% python3 -q
>>> import numpy as np
>>> np.set_printoptions(precision=2, suppress=True, linewidth=160)
>>> m1 = np.loadtxt("mat.csv", delimiter=",")
>>> print(m1)
[[ 1.  1. -1. -1. -1. -1.  1.  1.]
 [ 1. -1.  1. -1. -1.  1. -1.  1.]]
>>> f = np.array([-5, -1])
>>> print(np.array([np.convolve(row, f, "same") for row in m1]))
[[-5. -6.  4.  6.  6.  6. -4. -6.]
 [-5.  4. -4.  4.  6. -4.  4. -4.]]
>>> print(np.cross(m1[0, :3], m1[1, :3]))
[ 0. -2. -2.]
>>> print(np.correlate(m1[0], m1[1], "full"))
[ 1.  0. -1.  0. -3.  0.  3.  0.  3.  0. -3.  0. -1.  0.  1.]
>>> print(np.polyval(f, m1[0]))
[-6. -6.  4.  4.  4.  4. -6. -6.]
>>> W = np.array([[1, 2], [0, 3], [0, 2], [2, 1], [3, 1], [2, 0], [3, 3], [0, 3]])
>>> b = np.array([1, 1])
>>> H = np.maximum(m1 @ W + b, 0)
>>> print(H)
[[0. 8.]
 [0. 0.]]
>>> print(np.linalg.matrix_rank(H))
1
>>> C = np.array([[1, -1], [0, 2]])
>>> print((H @ C).round(6).argmax(axis=1))
[1 0]
>>> print(m1.mean(axis=0))
[ 1.  0.  0. -1. -1.  0.  0.  1.]
>>> print(np.linalg.svd(m1, compute_uv=False))
[2.83 2.83]
>>> print(np.round(np.linalg.norm(m1), 2))
4.0
>>> print(np.linalg.matrix_rank(m1))
2
>>> M = np.tanh(np.array([[-0.7],
...     [-2.3],
...     [1.5],
...     [0.4],
...     [-0.2],
...     [0.4],
...     [1.2],
...     [0.2],
...     [1.4],
...     [2.2],
...     [-1.3],
...     [-2.4],
...     [1.0],
...     [0.3],
...     [-1.3]]) @ np.array([[-0.2, 0.0, 0.2]]))
>>> print(M)
[[ 0.14  0.   -0.14]
 [ 0.43  0.   -0.43]
 [-0.29  0.    0.29]
 [-0.08  0.    0.08]
 [ 0.04  0.   -0.04]
 [-0.08  0.    0.08]
 [-0.24  0.    0.24]
 [-0.04  0.    0.04]
 [-0.27  0.    0.27]
 [-0.41  0.    0.41]
 [ 0.25  0.   -0.25]
 [ 0.45  0.   -0.45]
 [-0.2   0.    0.2 ]
 [-0.06  0.    0.06]
 [ 0.25  0.   -0.25]]
>>> rank = np.linalg.matrix_rank(M)
>>> print(rank)
1
>>> ns = np.linalg.svd(M)[2][rank:].T
>>> print(ns.shape)
(3, 2)
>>> print(np.allclose(M @ ns, 0))
True
>>> print([int(np.linalg.matrix_rank(np.delete(M, i, axis=0))) for i in range(15)])
[1, 1, 1, 1, 1, 1, 1, 1, 1, 1, 1, 1, 1, 1, 1]
>>> print(np.linalg.matrix_rank(M.T @ M), np.linalg.matrix_rank(M @ M.T))
1 1
>>> print([int(np.linalg.matrix_rank(M[:, :j + 1])) for j in range(3)])
[1, 1, 1]
>>> print([int(np.linalg.matrix_rank(M[:i])) for i in range(1, len(M) + 1)])
[1, 1, 1, 1, 1, 1, 1, 1, 1, 1, 1, 1, 1, 1, 1]
>>> E = np.load("m.npy")
>>> print(E)
[[-2.94  6.    3.93]
 [-4.95  2.02  0.05]
 [-6.96 -7.91 -8.98]
 [-2.08 -4.   -3.98]]
>>> f, r1 = M[12], M[5]
>>> print(round(f @ f, 2))
0.08
>>> p = (f @ r1) / (f @ f) * f
>>> print(np.outer(f, r1))
[[ 0.02 -0.   -0.02]
 [-0.    0.    0.  ]
 [-0.02  0.    0.02]]
>>> print(np.round(r1 - p, 2) + 0)
[0. 0. 0.]
>>> arr = np.loadtxt("a.csv", delimiter=",")
>>> print(arr)
[[ 1.3   0.5   2.67 -0.8   0.  ]
 [-0.3  -0.6  -0.5   0.9   0.4 ]
 [-0.3  -0.6  -0.6  -0.7   0.2 ]
 [ 0.    0.3   0.03  1.4  -0.7 ]
 [ 0.9   0.6   1.84  0.8  -0.1 ]
 [ 0.3  -0.6   0.78  1.    0.4 ]
 [-2.1   0.   -3.99  0.5   1.9 ]
 [ 1.6   0.8   2.99  0.1  -0.9 ]
 [ 0.    0.8  -0.13  0.5  -0.4 ]
 [-0.7   0.9  -1.35  1.1  -0.3 ]
 [-0.2  -0.7  -0.55  1.1   2.3 ]
 [ 0.5  -1.3   1.01  0.    1.  ]
 [ 0.    0.   -0.05  0.4  -1.1 ]
 [ 0.4  -0.1   0.72  2.1   0.4 ]
 [ 0.4  -0.2   0.96  0.4   0.6 ]
 [-0.1   2.5  -0.18 -0.5  -0.2 ]
 [-1.   -0.4  -1.88 -1.3   1.3 ]]
>>> Ac = (arr - arr.mean(axis=0)) / arr.std(axis=0)
>>> print(np.argwhere(np.abs(Ac) > 2))
[[ 6  0]
 [ 6  2]
 [10  4]
 [15  1]
 [16  3]]
>>> b = np.linalg.lstsq(np.delete(Ac, 1, axis=1), Ac[:, 1])[0]
>>> print(np.abs(b).argmax())
1
>>> X = np.load("x.npy")
>>> print(X)
[[-0.9 -1.5 -0.9]
 [ 0.6  0.1 -1. ]
 [ 0.7 -0.6 -0.7]
 [ 0.5  1.7  1.5]
 [-2.7  1.2 -0.7]
 [-1.6 -0.2  1.3]
 [ 0.   0.2 -0.5]
 [ 0.3 -0.1  0.4]
 [-0.6  0.8 -1.1]
 [-0.4 -1.6 -0.6]
 [ 1.8  1.7 -0.1]
 [-0.3 -1.  -0.5]
 [-0.3 -0.3  0.1]
 [-1.  -4.5 -3. ]
 [-0.1  0.4 -0.1]
 [-0.1  1.3  0. ]
 [-0.6 -0.8 -0.5]
 [-0.7  0.8 -0.3]
 [-0.1  0.3  1. ]
 [ 1.4 -0.4 -1.6]
 [ 0.3  1.5  0.6]
 [ 0.6 -2.4  0.4]
 [-0.1  0.8 -1. ]
 [-1.   0.1 -0.3]]
>>> out = np.array([[-1, 0],
...     [1, 3],
...     [-1, 1],
...     [-2, -2],
...     [2, 0],
...     [1, -3],
...     [0, 0],
...     [-3, -1]])
>>> print(np.einsum("ij->j", m1))
[ 2.  0.  0. -2. -2.  0.  0.  2.]
>>> print(np.linalg.matrix_rank(np.vstack([m1, out.T])))
4
>>> out = E / np.linalg.norm(E, axis=1, keepdims=True)
>>> cov = out @ out.T
>>> print(round(np.degrees(np.arccos(np.clip(cov[2, 1], -1, 1))), 2))
75.91
>>> print(np.argwhere(np.triu(np.abs(cov) > 0.95, 1)))
[[2 3]]
>>> print(cov[2])
[-0.58  0.24  1.    0.98]
>>> print(cov)
[[ 1.    0.65 -0.58 -0.72]
 [ 0.65  1.    0.24  0.06]
 [-0.58  0.24  1.    0.98]
 [-0.72  0.06  0.98  1.  ]]
>>> f = np.array([-1, 3, 2, -2, -2, 3]) + 0.5
>>> data = np.eye(6) - 2 * np.outer(f, f) / (f @ f)
>>> print(data)
[[ 0.99  0.1   0.07 -0.04 -0.04  0.1 ]
 [ 0.1   0.31 -0.49  0.3   0.3  -0.69]
 [ 0.07 -0.49  0.65  0.21  0.21 -0.49]
 [-0.04  0.3   0.21  0.87 -0.13  0.3 ]
 [-0.04  0.3   0.21 -0.13  0.87  0.3 ]
 [ 0.1  -0.69 -0.49  0.3   0.3   0.31]]
>>> cov = data.T @ data
>>> print(np.linalg.svd(data, compute_uv=False) ** 2)
[1. 1. 1. 1. 1. 1.]
>>> print(np.linalg.matrix_rank(cov))
6
>>> print((data @ data.T).shape)
(6, 6)
>>> print(np.diag(cov))
[1. 1. 1. 1. 1. 1.]
